% ipython --no-banner

In [1]: import numpy as np

In [2]: import numpy.linalg as la

In [3]: np.set_printoptions(precision=4, suppress=True, linewidth=200, sign=" ")

In [4]: m1 = np.loadtxt("run13.csv", delimiter=",")

In [5]: print(m1)
[[ 2.4369  0.8151 -1.3182  0.0774  1.0019 -0.4575 -0.1544 -0.7627 -1.0558]
 [ 0.8151  3.1349 -1.3201 -0.6389  0.8829 -0.6405 -0.7444  0.1051 -0.8261]
 [-1.3182 -1.3201  3.4055  0.0459 -0.5177 -0.1694  0.762  -0.6193  0.8504]
 [ 0.0774 -0.6389  0.0459  5.2677  0.0431  1.6059  1.0876 -1.6958 -1.022 ]
 [ 1.0019  0.8829 -0.5177  0.0431  2.7781  0.6896 -0.2324 -1.17   -1.116 ]
 [-0.4575 -0.6405 -0.1694  1.6059  0.6896  1.2806  0.1495 -1.1133 -0.752 ]
 [-0.1544 -0.7444  0.762   1.0876 -0.2324  0.1495  1.9437 -0.0382  0.0698]
 [-0.7627  0.1051 -0.6193 -1.6958 -1.17   -1.1133 -0.0382  5.0763  1.7767]
 [-1.0558 -0.8261  0.8504 -1.022  -1.116  -0.752   0.0698  1.7767  3.6763]]

In [6]: # equal to its transpose

In [7]: print(np.unique(m1.round(6), axis=0).shape)
(9, 9)

In [8]: print(la.matrix_rank(m1, rtol=0.1))
8

In [9]: print(la.cond(m1) > 100)
True

In [10]: print([round(float(x), 4) for x in la.svd(m1, compute_uv=False)[:3]])
[9.0, 7.0, 4.0]

In [11]: K = np.load("mat.npy")

In [12]: print(K)
[[  2   2   2   2   2   2   2   2   2   2   2]
 [  2   4   4   4   4   4   4   4   4   4   4]
 [  2   4   6   6   6   6   6   6   6   6   6]
 [  2   4   6   8   8   8   8   8   8   8   8]
 [  2   4   6   8  10  10  10  10  10  10  10]
 [  2   4   6   8  10  12  12  12  12  12  12]
 [  2   4   6   8  10  12  14  14  14  14  14]
 [  2   4   6   8  10  12  14  16  16  16  16]
 [  2   4   6   8  10  12  14  16  18  18  18]
 [  2   4   6   8  10  12  14  16  18  20  20]
 [  2   4   6   8  10  12  14  16  18  20  22]]

In [13]: # symmetric, so the eigenvalues are real

In [14]: Q, V = la.qr(K[:, :4])[0], la.qr(K[:, 4:])[0]

In [15]: s = la.svd(Q.T @ V, compute_uv=False)

In [16]: print(np.degrees(np.arccos(s.clip(0, 1))))
[  3.0391  64.0525  90.      90.    ]

In [17]: print(np.round(la.norm(Q @ Q.T - V @ V.T, 2), 4))
1.0

In [18]: print((s > 0.9).sum())
1

In [19]: low = la.cholesky(K)

In [20]: print(la.eigvalsh(K).min() > 0)
True

In [21]: print(np.diag(low) ** 2)
[ 2.  2.  2.  2.  2.  2.  2.  2.  2.  2.  2.]

In [22]: print(np.round(np.prod(np.diag(low)) ** 2, 4), np.round(la.det(K), 4))
2048.0 2048.0

In [23]: print(low @ low.T)
[[  2.   2.   2.   2.   2.   2.   2.   2.   2.   2.   2.]
 [  2.   4.   4.   4.   4.   4.   4.   4.   4.   4.   4.]
 [  2.   4.   6.   6.   6.   6.   6.   6.   6.   6.   6.]
 [  2.   4.   6.   8.   8.   8.   8.   8.   8.   8.   8.]
 [  2.   4.   6.   8.  10.  10.  10.  10.  10.  10.  10.]
 [  2.   4.   6.   8.  10.  12.  12.  12.  12.  12.  12.]
 [  2.   4.   6.   8.  10.  12.  14.  14.  14.  14.  14.]
 [  2.   4.   6.   8.  10.  12.  14.  16.  16.  16.  16.]
 [  2.   4.   6.   8.  10.  12.  14.  16.  18.  18.  18.]
 [  2.   4.   6.   8.  10.  12.  14.  16.  18.  20.  20.]
 [  2.   4.   6.   8.  10.  12.  14.  16.  18.  20.  22.]]

In [24]: X = np.load("layer9.npy")

In [25]: print(X)
[[-0.9  0.4 -0.7 -0.5 -0.1  0.   0.7 -0.3  0.4 -0.3]
 [ 1.1  1.7  0.   0.1  3.3 -1.4  1.1  0.4  0.9 -2. ]
 [ 0.6  0.8 -0.9 -0.9  0.6  1.2 -1.   0.3 -1.8  0. ]
 [ 1.   0.2  0.3  0.9 -0.9 -0.6  0.8  1.   1.1 -1.5]
 [-0.2  0.1 -0.5  0.2  1.9 -0.4 -0.7 -0.6 -0.7 -0.4]
 [ 0.8  0.5 -0.6 -0.6  0.9  0.9  1.7 -0.5 -1.1  0. ]
 [-0.7 -0.9 -0.1  0.4 -0.8 -1.2  0.8  1.3  0.7 -0.2]]

In [26]: blk = np.stack([K, -1 * K, K[::-1]])

In [27]: print((blk @ K.T).shape)
(3, 11, 11)

In [28]: print(la.matrix_rank(blk))
[ 11  11  11]

In [29]: print(np.einsum("bij,cij->bc", blk, blk))
[[ 11704 -11704   8044]
 [-11704  11704  -8044]
 [  8044  -8044  11704]]

In [30]: W1 = np.array([[1, 0],
    ...:     [1, -1],
    ...:     [0, 2],
    ...:     [0, -1],
    ...:     [-2, 2],
    ...:     [2, -1],
    ...:     [0, 0],
    ...:     [-2, -2],
    ...:     [2, 1],
    ...:     [-1, 2]])

In [31]: beta = np.array([-9, 4])

In [32]: H = np.maximum(X @ W1 + beta, 0)

In [33]: print((H > 0).astype(int))
[[ 0  1]
 [ 0  1]
 [ 0  0]
 [ 0  0]
 [ 0  1]
 [ 0  1]
 [ 0  1]]

In [34]: print(H)
[[ 0.   2.9]
 [ 0.   6.3]
 [ 0.   0. ]
 [ 0.   0. ]
 [ 0.   6.6]
 [ 0.   3.7]
 [ 0.   1.6]]

In [35]: Z = np.array([[-9, -8], [7, 9]])

In [36]: print(H @ Z)
[[ 20.3  26.1]
 [ 44.1  56.7]
 [  0.    0. ]
 [  0.    0. ]
 [ 46.2  59.4]
 [ 25.9  33.3]
 [ 11.2  14.4]]

In [37]: print(W1 @ Z)
[[ -9  -8]
 [-16 -17]
 [ 14  18]
 [ -7  -9]
 [ 32  34]
 [-25 -25]
 [  0   0]
 [  4  -2]
 [-11  -7]
 [ 23  26]]

In [38]: Y = np.array([[4, 3, 0, -3, -2, 2],
    ...:     [-1, -2, 3, 2, -1, 4],
    ...:     [1, 2, -1, -4, 3, 4],
    ...:     [1, 4, 0, 5, 5, 2],
    ...:     [-2, -4, -1, -1, 3, 3],
    ...:     [-5, 0, 5, -5, 5, 5]])

In [39]: J = np.triu(Y, 1)

In [40]: print(J)
[[ 0  3  0 -3 -2  2]
 [ 0  0  3  2 -1  4]
 [ 0  0  0 -4  3  4]
 [ 0  0  0  0  5  2]
 [ 0  0  0  0  0  3]
 [ 0  0  0  0  0  0]]

In [41]: print(np.prod(np.diag(J)), np.round(la.det(J), 4))
0 0.0

In [42]: try:
    ...:     la.inv(J)
    ...: except la.LinAlgError as e:
    ...:     print(e)
    ...: 
Singular matrix

In [43]: print(np.sort(la.eigvals(J)))
[ 0.  0.  0.  0.  0.  0.]

In [44]: print([int(la.matrix_rank(la.matrix_power(J, p))) for p in range(1, 7)])
[5, 4, 3, 2, 1, 0]

In [45]: print(la.matrix_rank(J - J[0, 0] * np.eye(6)))
5

In [46]: print(la.cond(J) > 100)
True

In [47]: print(round(float(la.norm(J, 2) / la.norm(J)), 4))
0.7036

In [48]: try:
    ...:     la.inv(J)
    ...: except la.LinAlgError as e:
    ...:     print("failed:", e)
    ...: 
failed: Singular matrix

In [49]: print(np.allclose(J[:-1].T @ la.lstsq(J[:-1].T, J[-1])[0], J[-1]))
True

In [50]: print(np.unique(J.round(6), axis=0).shape)
(6, 6)

In [51]: data = np.load("x.npy")

In [52]: print(data)
[[ 4  4  6 -2  0]
 [ 4  4  6 -2  0]
 [ 6  6  9 -3  0]
 [-2 -2 -3  1  0]
 [ 0  0  0  0  0]]

In [53]: # symmetric, so the eigenvalues are real

In [54]: W1 = np.array([[3, 3, 2, 3], [0, 3, 3, 1], [2, 2, 3, 0], [0, 3, 1, 0], [3, 3, 0, 2]])

In [55]: beta = np.array([2, 3, 3, -1])

In [56]: H = np.maximum(data @ W1 + beta, 0)

In [57]: print((H > 0).astype(int))
[[ 1  1  1  1]
 [ 1  1  1  1]
 [ 1  1  1  1]
 [ 0  0  0  0]
 [ 1  1  1  0]]

In [58]: print((H > 0).mean(axis=0))
[ 0.8  0.8  0.8  0.6]

In [59]: Z = np.array([[3, 3], [-2, -1], [0, -2], [-2, 2]])

In [60]: print(W1 @ Z)
[[-3  8]
 [-8 -7]
 [ 2 -2]
 [-6 -5]
 [-1 10]]

In [61]: print((H @ Z).round(6).argmax(axis=1))
[ 1  1  1  0  0]

In [62]: print(H @ Z)
[[-18  -3]
 [-18  -3]
 [-28  -2]
 [  0   0]
 [  0  -3]]

In [63]: rank = la.matrix_rank(data)

In [64]: print(rank)
1

In [65]: N = la.svd(data)[2][rank:].T

In [66]: print([int(la.matrix_rank(data[:i])) for i in range(1, len(data) + 1)])
[1, 1, 1, 1, 1]

In [67]: print([int(la.matrix_rank(np.delete(data, i, axis=0))) for i in range(5)])
[1, 1, 1, 1, 1]

In [68]: W0 = np.loadtxt("out11.csv", delimiter=",")

In [69]: print(W0)
[[-2. -2. -2.  1. -2.  1.  0.  1.  0.  2.]
 [-1.  0.  1.  0.  0.  0.  0.  0.  1.  0.]
 [ 1.  2. -1.  1.  1.  0. -1.  2. -1.  1.]
 [ 0.  2.  2. -1. -2.  1.  0.  0.  1.  2.]
 [ 2. -2. -1.  1. -2. -2. -2.  2. -2. -1.]
 [-2.  0.  0. -1. -1. -1. -1. -2.  1.  0.]
 [ 1.  1. -1.  2.  0.  2. -1.  0.  0.  2.]
 [ 0. -2. -1.  1.  0.  1.  1. -2.  2.  0.]]

In [70]: def softmax(z):
    ...:     e = np.exp(z - z.max(axis=-1, keepdims=True))
    ...:     return e / e.sum(axis=-1, keepdims=True)
    ...: 

In [71]: print(softmax(J[4]))
[ 0.0399  0.0399  0.0399  0.0399  0.0399  0.8007]

In [72]: print(np.round(softmax(10 * J[4]), 4) + 0)
[ 0.  0.  0.  0.  0.  1.]

In [73]: print(softmax(J[4] + 5))
[ 0.0399  0.0399  0.0399  0.0399  0.0399  0.8007]

In [74]: att = J @ J.T / np.sqrt(6)

In [75]: print(softmax(att).round(6).argmax(axis=1))
[ 0  1  2  3  1  0]
